$ python -q
>>> import numpy as np
>>> import numpy.linalg as la
>>> np.set_printoptions(precision=3, suppress=True, linewidth=160, sign=" ")
>>> X = np.array([[7, 2, 4, 5, 7, 1],
...     [1, 8, 2, 4, 0, 3],
...     [2, 8, 9, 8, 6, 1],
...     [8, 4, 4, 9, 7, 9],
...     [8, 1, 8, 3, 0, 1],
...     [1, 8, 2, 4, 0, 3]])
>>> theta = np.radians(72)
>>> Rm = np.eye(6)
>>> Rm[3, 3] = Rm[5, 5] = np.cos(theta)
>>> Rm[3, 5], Rm[5, 3] = -np.sin(theta), np.sin(theta)
>>> Rm
array([[ 1.   ,  0.   ,  0.   ,  0.   ,  0.   ,  0.   ],
       [ 0.   ,  1.   ,  0.   ,  0.   ,  0.   ,  0.   ],
       [ 0.   ,  0.   ,  1.   ,  0.   ,  0.   ,  0.   ],
       [ 0.   ,  0.   ,  0.   ,  0.309,  0.   , -0.951],
       [ 0.   ,  0.   ,  0.   ,  0.   ,  1.   ,  0.   ],
       [ 0.   ,  0.   ,  0.   ,  0.951,  0.   ,  0.309]])
>>> A2 = X @ Rm.T
>>> np.allclose(X @ X.T, A2 @ A2.T)
True
>>> A2
array([[ 7.   ,  2.   ,  4.   ,  0.594,  7.   ,  5.064],
       [ 1.   ,  8.   ,  2.   , -1.617,  0.   ,  4.731],
       [ 2.   ,  8.   ,  9.   ,  1.521,  6.   ,  7.917],
       [ 8.   ,  4.   ,  4.   , -5.778,  7.   , 11.341],
       [ 8.   ,  1.   ,  8.   , -0.024,  0.   ,  3.162],
       [ 1.   ,  8.   ,  2.   , -1.617,  0.   ,  4.731]])
>>> gram = A2.T @ A2
>>> np.allclose(gram, gram.T)
True
>>> la.matrix_rank(gram)
np.int64(5)
>>> gram
array([[183.   ,  86.   , 146.   , -42.453, 117.   , 176.77 ],
       [ 86.   , 213.   , 136.   , -35.654,  90.   , 197.694],
       [146.   , 136.   , 185.   , -13.708, 110.   , 181.1  ],
       [-42.453, -35.654, -13.708,  41.287, -27.164, -65.857],
       [117.   ,  90.   , 110.   , -27.164, 134.   , 162.34 ],
       [176.77 , 197.694, 181.1  , -65.857, 162.34 , 271.713]])
>>> np.round(la.eigvalsh(gram)[::-1], 3) + 0
array([ 789.503,  121.358,   67.994,   40.828,    8.317,    0.   ])
>>> A = np.load("run10.npy")
>>> A
array([[-0.963,  0.994,  0.647, -0.946,  0.982,  0.647, -0.998],
       [ 0.405, -0.592, -0.168,  0.926, -0.02 ,  0.226,  0.972],
       [ 0.454, -1.   , -0.405, -0.993,  0.07 ,  0.197, -0.993],
       [ 0.912,  0.804, -0.716,  1.   , -0.843, -0.658,  1.   ],
       [ 0.03 , -0.93 ,  0.405, -0.923, -0.744,  0.01 , -0.885],
       [ 0.939,  0.988, -0.701,  1.   , -0.978, -0.896,  1.   ],
       [-0.565,  1.   , -0.898,  0.319,  0.992, -0.778, -0.91 ],
       [-0.789,  1.   ,  0.818,  0.388, -0.592, -0.197,  0.159],
       [ 0.881, -0.999, -0.592,  0.245, -0.811, -0.254,  0.831],
       [ 0.919,  0.91 , -0.945,  0.999,  0.07 , -0.789,  1.   ],
       [ 0.119,  0.959, -0.02 ,  0.874, -0.438, -0.38 ,  0.912],
       [-0.664, -1.   ,  0.96 , -0.973,  0.07 ,  0.989, -0.894],
       [-0.03 , -0.38 , -0.454,  0.485,  0.885,  0.363,  0.217],
       [ 0.972, -0.991, -0.965,  0.954, -0.291, -0.706,  0.991],
       [-0.159, -0.354,  0.02 ,  0.658,  0.68 ,  0.508,  0.647]])
>>> hat = A @ la.solve(A.T @ A, A.T)
>>> np.allclose(hat @ hat, hat)
True
>>> hat @ A[:, 6]
array([-0.998,  0.972, -0.993,  1.   , -0.885,  1.   , -0.91 ,  0.159,  0.831,  1.   ,  0.912, -0.894,  0.217,  0.991,  0.647])
>>> U, sig, Vh = la.svd(X)
>>> evecs = Vh[:(sig > 1e-8).sum()]
>>> rng = np.random.default_rng(42107)
>>> x = X[3] + -1 * X[1] + rng.integers(2) * np.eye(6)[5]
>>> x
array([ 7., -4.,  2.,  5.,  7.,  7.])
>>> round(float(la.norm(x - evecs.T @ evecs @ x)), 3)
0.353
>>> np.allclose(evecs.T @ evecs @ x, x)
False
>>> F = np.loadtxt("case1.csv", delimiter=",")
>>> F
array([[ 0.,  6.,  3., -7.,  7.,  0., -7.],
       [ 0.,  0., -4.,  6.,  9., -8.,  7.],
       [ 0.,  0.,  0.,  5., -3., -9., -2.],
       [ 0.,  0.,  0.,  0., -9., -7., -9.],
       [ 0.,  0.,  0.,  0.,  0.,  0., -9.],
       [ 0.,  0.,  0.,  0.,  0.,  0., -7.],
       [ 0.,  0.,  0.,  0.,  0.,  0.,  0.]])
>>> round(la.norm(F, 2) / la.norm(F), 3)
np.float64(0.671)
>>> gram = F.T @ F
>>> np.trace(gram), (F ** 2).sum()
(np.float64(898.0), np.float64(898.0))
>>> gram
array([[  0.,   0.,   0.,   0.,   0.,   0.,   0.],
       [  0.,  36.,  18., -42.,  42.,   0., -42.],
       [  0.,  18.,  25., -45., -15.,  32., -49.],
       [  0., -42., -45., 110., -10., -93.,  81.],
       [  0.,  42., -15., -10., 220.,  18., 101.],
       [  0.,   0.,  32., -93.,  18., 194.,  25.],
       [  0., -42., -49.,  81., 101.,  25., 313.]])
>>> np.allclose(gram, gram.T)
True
>>> la.matrix_rank(gram)
np.int64(5)
>>> (F @ F.T).shape
(7, 7)
>>> ev, evecs = la.eigh(gram)
>>> round(float(ev.sum()), 3), np.trace(gram)
(898.0, np.float64(898.0))
>>> np.abs(evecs[:, -1]).round(6).argmax()
np.int64(6)
>>> r = la.matrix_rank(F)
>>> r
np.int64(5)
>>> ns = la.svd(F)[2][r:].T
>>> np.allclose(F @ ns, 0)
True
>>> [int(la.matrix_rank(F[:i])) for i in range(1, len(F) + 1)]
[1, 2, 3, 4, 5, 5, 5]
>>> np.prod(np.diag(F)), round(la.det(F), 3)
(np.float64(0.0), np.float64(0.0))
>>> np.sort(la.eigvals(F))
array([ 0.,  0.,  0.,  0.,  0.,  0.,  0.])
>>> F @ F
array([[  0.,   0., -24.,  51., 108., -26.,  36.],
       [  0.,   0.,   0., -20., -42.,  -6., -71.],
       [  0.,   0.,   0.,   0., -45., -35.,  45.],
       [  0.,   0.,   0.,   0.,   0.,   0., 130.],
       [  0.,   0.,   0.,   0.,   0.,   0.,   0.],
       [  0.,   0.,   0.,   0.,   0.,   0.,   0.],
       [  0.,   0.,   0.,   0.,   0.,   0.,   0.]])
>>> [int(la.matrix_rank(la.matrix_power(F, p))) for p in range(1, 8)]
[5, 4, 3, 2, 1, 0, 0]
>>> A2 = np.array([[-1, 0, 2, -3, 1, -1, -1, -3, 2],
...     [3, -3, 0, 0, -3, -3, -1, 0, 2],
...     [-1, -2, -2, -2, -1, -2, -1, -3, 3],
...     [2, 2, -2, 2, 0, 0, 1, -2, 1],
...     [0, -3, -2, 0, 1, -3, 2, -1, 1],
...     [0, 1, 3, 2, -3, -3, -1, -2, -2],
...     [-3, 2, -1, 1, 3, 3, 2, -2, 3],
...     [-3, 0, 1, 1, 2, 3, 1, -3, 3]])
>>> W0 = A2.T @ A2
>>> W0
array([[ 33,  -9,  -4,   3, -24, -24,  -8,  17, -15],
       [ -9,  31,   7,  12,  11,  25,   4,  -1,  -9],
       [ -4,   7,  27,   0,  -8,  -1, -10,  -1, -12],
       [  3,  12,   0,  23,  -2,   7,   8,   2,  -8],
       [-24,  11,  -8,  -2,  34,  31,  16,  -7,  15],
       [-24,  25,  -1,   7,  31,  50,  12,   3,   7],
       [ -8,   4, -10,   8,  16,  12,  14,  -3,   7],
       [ 17,  -1,  -1,   2,  -7,   3,  -3,  40, -29],
       [-15,  -9, -12,  -8,  15,   7,   7, -29,  41]])
>>> # null space of dimension 1
>>> theta = np.radians(15)
>>> Rm = np.eye(9)
>>> Rm[4, 4] = Rm[3, 3] = np.cos(theta)
>>> Rm[4, 3], Rm[3, 4] = -np.sin(theta), np.sin(theta)
>>> Rm
array([[ 1.   ,  0.   ,  0.   ,  0.   ,  0.   ,  0.   ,  0.   ,  0.   ,  0.   ],
       [ 0.   ,  1.   ,  0.   ,  0.   ,  0.   ,  0.   ,  0.   ,  0.   ,  0.   ],
       [ 0.   ,  0.   ,  1.   ,  0.   ,  0.   ,  0.   ,  0.   ,  0.   ,  0.   ],
       [ 0.   ,  0.   ,  0.   ,  0.966,  0.259,  0.   ,  0.   ,  0.   ,  0.   ],
       [ 0.   ,  0.   ,  0.   , -0.259,  0.966,  0.   ,  0.   ,  0.   ,  0.   ],
       [ 0.   ,  0.   ,  0.   ,  0.   ,  0.   ,  1.   ,  0.   ,  0.   ,  0.   ],
       [ 0.   ,  0.   ,  0.   ,  0.   ,  0.   ,  0.   ,  1.   ,  0.   ,  0.   ],
       [ 0.   ,  0.   ,  0.   ,  0.   ,  0.   ,  0.   ,  0.   ,  1.   ,  0.   ],
       [ 0.   ,  0.   ,  0.   ,  0.   ,  0.   ,  0.   ,  0.   ,  0.   ,  1.   ]])
>>> A2 = W0 @ Rm.T
>>> np.allclose(la.norm(W0, axis=1), la.norm(A2, axis=1))
True
>>> np.abs(A2 - W0).max(axis=0)
array([ 0.   ,  0.   ,  0.   ,  8.868,  5.885,  0.   ,  0.   ,  0.   ,  0.   ])
>>> np.allclose(W0 @ W0.T, A2 @ A2.T)
True
>>> np.argsort(-la.norm(W0, axis=0).round(6), kind="stable")[:3]
array([ 5,  4,  8])
>>> round(la.norm(W0, 2) / la.norm(W0), 3)
np.float64(0.785)
>>> la.cond(W0) > 100
np.True_
>>> data = np.tanh(np.array([[-1.7, 1.2],
...     [0.8, 1.8],
...     [1.3, 0.8],
...     [0.4, 0.1],
...     [-0.8, 0.6],
...     [-0.4, -1.5],
...     [1.9, -0.5],
...     [0.0, 0.8],
...     [0.6, 0.8],
...     [-0.4, 0.5],
...     [0.3, 0.4],
...     [1.4, -0.3],
...     [0.8, 0.0],
...     [-1.2, -1.0],
...     [0.9, 0.7],
...     [-0.9, -0.2],
...     [0.4, 0.8],
...     [-1.3, 0.0],
...     [1.1, 0.6],
...     [1.3, -0.2],
...     [-0.9, -0.9]]) @ np.array([[0.8, 0.7, 0.0, -0.3], [-1.0, -0.8, 0.2, -0.6]]))
>>> data
array([[-0.988, -0.973,  0.235, -0.207],
       [-0.821, -0.706,  0.345, -0.867],
       [ 0.235,  0.264,  0.159, -0.701],
       [ 0.217,  0.197,  0.02 , -0.178],
       [-0.845, -0.778,  0.119, -0.119],
       [ 0.827,  0.726, -0.291,  0.77 ],
       [ 0.965,  0.939, -0.1  , -0.264],
       [-0.664, -0.565,  0.159, -0.446],
       [-0.31 , -0.217,  0.159, -0.578],
       [-0.675, -0.592,  0.1  , -0.178],
       [-0.159, -0.11 ,  0.08 , -0.319],
       [ 0.89 ,  0.84 , -0.06 , -0.235],
       [ 0.565,  0.508,  0.   , -0.235],
       [ 0.04 , -0.04 , -0.197,  0.744],
       [ 0.02 ,  0.07 ,  0.139, -0.598],
       [-0.478, -0.438, -0.04 ,  0.371],
       [-0.446, -0.345,  0.159, -0.537],
       [-0.778, -0.721,  0.   ,  0.371],
       [ 0.273,  0.282,  0.119, -0.598],
       [ 0.845,  0.789, -0.04 , -0.264],
       [ 0.178,  0.09 , -0.178,  0.67 ]])
>>> Xs = data - data.mean(axis=0)
>>> evecs = la.svd(Xs)[2][:2]
>>> A2 = Xs - Xs @ evecs.T @ evecs
>>> la.norm(A2, axis=1).round(6).argmax()
np.int64(0)
>>> np.round(la.norm(A2) / la.norm(Xs), 3)
np.float64(0.029)
>>> (Xs @ evecs.T).std(axis=0)
array([ 0.847,  0.476])
>>> A2.std(axis=0)
array([ 0.014,  0.013,  0.02 ,  0.004])
